>>> import numpy as np
>>> import numpy.linalg as la
>>> np.set_printoptions(suppress=True, linewidth=140)
>>> rnd = lambda a: np.round(a, 2) + 0
>>> J = np.load("a.npy")
>>> print(J)
[[5. 1. 0. 0. 0. 0. 0. 0. 0. 0. 0.]
 [0. 5. 1. 0. 0. 0. 0. 0. 0. 0. 0.]
 [0. 0. 5. 1. 0. 0. 0. 0. 0. 0. 0.]
 [0. 0. 0. 5. 1. 0. 0. 0. 0. 0. 0.]
 [0. 0. 0. 0. 5. 1. 0. 0. 0. 0. 0.]
 [0. 0. 0. 0. 0. 5. 1. 0. 0. 0. 0.]
 [0. 0. 0. 0. 0. 0. 5. 1. 0. 0. 0.]
 [0. 0. 0. 0. 0. 0. 0. 5. 1. 0. 0.]
 [0. 0. 0. 0. 0. 0. 0. 0. 5. 1. 0.]
 [0. 0. 0. 0. 0. 0. 0. 0. 0. 5. 1.]
 [0. 0. 0. 0. 0. 0. 0. 0. 0. 0. 5.]]
>>> # triangular, det is the product of the diagonal
>>> out = J / np.sqrt((J ** 2).mean(axis=1, keepdims=True))
>>> print(rnd(la.norm(out, axis=1)))
[3.32 3.32 3.32 3.32 3.32 3.32 3.32 3.32 3.32 3.32 3.32]
>>> print(la.matrix_rank(out) == la.matrix_rank(J))
True
>>> out = np.array([[-2, 0],
...     [2, 2],
...     [-1, 0],
...     [1, 0],
...     [-2, 2],
...     [2, -1],
...     [-2, 2],
...     [-1, 2],
...     [-1, -2],
...     [-1, 0],
...     [1, 0]])
>>> print(np.einsum("ik,kj->ij", J, out))
[[ -8.   2.]
 [  9.  10.]
 [ -4.   0.]
 [  3.   2.]
 [ -8.   9.]
 [  8.  -3.]
 [-11.  12.]
 [ -6.   8.]
 [ -6. -10.]
 [ -4.   0.]
 [  5.   0.]]
>>> print(np.einsum("ij,ij->i", J, J))
[26. 26. 26. 26. 26. 26. 26. 26. 26. 26. 25.]
>>> print(out.T @ J.T)
[[ -8.   9.  -4.   3.  -8.   8. -11.  -6.  -6.  -4.   5.]
 [  2.  10.   0.   2.   9.  -3.  12.   8. -10.   0.   0.]]
>>> print(np.einsum("ik,kj->ji", J, out))
[[ -8.   9.  -4.   3.  -8.   8. -11.  -6.  -6.  -4.   5.]
 [  2.  10.   0.   2.   9.  -3.  12.   8. -10.   0.   0.]]
>>> print(J @ out)
[[ -8.   2.]
 [  9.  10.]
 [ -4.   0.]
 [  3.   2.]
 [ -8.   9.]
 [  8.  -3.]
 [-11.  12.]
 [ -6.   8.]
 [ -6. -10.]
 [ -4.   0.]
 [  5.   0.]]
>>> print(np.einsum("ij->j", J))
[5. 6. 6. 6. 6. 6. 6. 6. 6. 6. 6.]
>>> q, R = la.qr(J)
>>> print(q.T @ q)
[[1. 0. 0. 0. 0. 0. 0. 0. 0. 0. 0.]
 [0. 1. 0. 0. 0. 0. 0. 0. 0. 0. 0.]
 [0. 0. 1. 0. 0. 0. 0. 0. 0. 0. 0.]
 [0. 0. 0. 1. 0. 0. 0. 0. 0. 0. 0.]
 [0. 0. 0. 0. 1. 0. 0. 0. 0. 0. 0.]
 [0. 0. 0. 0. 0. 1. 0. 0. 0. 0. 0.]
 [0. 0. 0. 0. 0. 0. 1. 0. 0. 0. 0.]
 [0. 0. 0. 0. 0. 0. 0. 1. 0. 0. 0.]
 [0. 0. 0. 0. 0. 0. 0. 0. 1. 0. 0.]
 [0. 0. 0. 0. 0. 0. 0. 0. 0. 1. 0.]
 [0. 0. 0. 0. 0. 0. 0. 0. 0. 0. 1.]]
>>> print(R)
[[5. 1. 0. 0. 0. 0. 0. 0. 0. 0. 0.]
 [0. 5. 1. 0. 0. 0. 0. 0. 0. 0. 0.]
 [0. 0. 5. 1. 0. 0. 0. 0. 0. 0. 0.]
 [0. 0. 0. 5. 1. 0. 0. 0. 0. 0. 0.]
 [0. 0. 0. 0. 5. 1. 0. 0. 0. 0. 0.]
 [0. 0. 0. 0. 0. 5. 1. 0. 0. 0. 0.]
 [0. 0. 0. 0. 0. 0. 5. 1. 0. 0. 0.]
 [0. 0. 0. 0. 0. 0. 0. 5. 1. 0. 0.]
 [0. 0. 0. 0. 0. 0. 0. 0. 5. 1. 0.]
 [0. 0. 0. 0. 0. 0. 0. 0. 0. 5. 1.]
 [0. 0. 0. 0. 0. 0. 0. 0. 0. 0. 5.]]
>>> print(np.trace(q @ q.T))
11.0
>>> print(np.allclose(R.T @ R, J.T @ J))
True
>>> print(np.abs(np.diag(R)))
[5. 5. 5. 5. 5. 5. 5. 5. 5. 5. 5.]
>>> print(q)
[[ 1.  0.  0.  0.  0.  0.  0.  0.  0.  0.  0.]
 [-0.  1.  0.  0.  0.  0.  0.  0.  0.  0.  0.]
 [-0. -0.  1.  0.  0.  0.  0.  0.  0.  0.  0.]
 [-0. -0. -0.  1.  0.  0.  0.  0.  0.  0.  0.]
 [-0. -0. -0. -0.  1.  0.  0.  0.  0.  0.  0.]
 [-0. -0. -0. -0. -0.  1.  0.  0.  0.  0.  0.]
 [-0. -0. -0. -0. -0. -0.  1.  0.  0.  0.  0.]
 [-0. -0. -0. -0. -0. -0. -0.  1.  0.  0.  0.]
 [-0. -0. -0. -0. -0. -0. -0. -0.  1.  0.  0.]
 [-0. -0. -0. -0. -0. -0. -0. -0. -0.  1.  0.]
 [-0. -0. -0. -0. -0. -0. -0. -0. -0. -0.  1.]]
>>> x0 = np.array([0, 2, 1, 1, 0, 0, 0, 1, 2, 1, 1])
>>> rhs = J @ x0
>>> coef, lr = np.zeros(11), 1 / la.norm(J, 2) ** 2
>>> for i in range(6):
...     coef -= lr * J.T @ (J @ coef - rhs)
...     if i % 2 == 0: print(i, round(la.norm(J @ coef - rhs), 2))
... 
0 2.88
2 0.65
4 0.17
>>> print(rnd(coef))
[0.01 1.99 1.01 0.99 0.01 0.   0.   1.   2.   1.01 1.  ]
>>> print(rnd(np.sort(np.abs(la.eigvals(J)))))
[5. 5. 5. 5. 5. 5. 5. 5. 5. 5. 5.]
>>> print(rnd(la.matrix_power(J, 3)))
[[125.  75.  15.   1.   0.   0.   0.   0.   0.   0.   0.]
 [  0. 125.  75.  15.   1.   0.   0.   0.   0.   0.   0.]
 [  0.   0. 125.  75.  15.   1.   0.   0.   0.   0.   0.]
 [  0.   0.   0. 125.  75.  15.   1.   0.   0.   0.   0.]
 [  0.   0.   0.   0. 125.  75.  15.   1.   0.   0.   0.]
 [  0.   0.   0.   0.   0. 125.  75.  15.   1.   0.   0.]
 [  0.   0.   0.   0.   0.   0. 125.  75.  15.   1.   0.]
 [  0.   0.   0.   0.   0.   0.   0. 125.  75.  15.   1.]
 [  0.   0.   0.   0.   0.   0.   0.   0. 125.  75.  15.]
 [  0.   0.   0.   0.   0.   0.   0.   0.   0. 125.  75.]
 [  0.   0.   0.   0.   0.   0.   0.   0.   0.   0. 125.]]
>>> print(np.allclose(J, J.T))
False
>>> print(np.allclose(J @ J.T, J.T @ J))
False
>>> print((J - J.T) / 2)
[[ 0.   0.5  0.   0.   0.   0.   0.   0.   0.   0.   0. ]
 [-0.5  0.   0.5  0.   0.   0.   0.   0.   0.   0.   0. ]
 [ 0.  -0.5  0.   0.5  0.   0.   0.   0.   0.   0.   0. ]
 [ 0.   0.  -0.5  0.   0.5  0.   0.   0.   0.   0.   0. ]
 [ 0.   0.   0.  -0.5  0.   0.5  0.   0.   0.   0.   0. ]
 [ 0.   0.   0.   0.  -0.5  0.   0.5  0.   0.   0.   0. ]
 [ 0.   0.   0.   0.   0.  -0.5  0.   0.5  0.   0.   0. ]
 [ 0.   0.   0.   0.   0.   0.  -0.5  0.   0.5  0.   0. ]
 [ 0.   0.   0.   0.   0.   0.   0.  -0.5  0.   0.5  0. ]
 [ 0.   0.   0.   0.   0.   0.   0.   0.  -0.5  0.   0.5]
 [ 0.   0.   0.   0.   0.   0.   0.   0.   0.  -0.5  0. ]]
>>> print((J + J.T) / 2)
[[5.  0.5 0.  0.  0.  0.  0.  0.  0.  0.  0. ]
 [0.5 5.  0.5 0.  0.  0.  0.  0.  0.  0.  0. ]
 [0.  0.5 5.  0.5 0.  0.  0.  0.  0.  0.  0. ]
 [0.  0.  0.5 5.  0.5 0.  0.  0.  0.  0.  0. ]
 [0.  0.  0.  0.5 5.  0.5 0.  0.  0.  0.  0. ]
 [0.  0.  0.  0.  0.5 5.  0.5 0.  0.  0.  0. ]
 [0.  0.  0.  0.  0.  0.5 5.  0.5 0.  0.  0. ]
 [0.  0.  0.  0.  0.  0.  0.5 5.  0.5 0.  0. ]
 [0.  0.  0.  0.  0.  0.  0.  0.5 5.  0.5 0. ]
 [0.  0.  0.  0.  0.  0.  0.  0.  0.5 5.  0.5]
 [0.  0.  0.  0.  0.  0.  0.  0.  0.  0.5 5. ]]
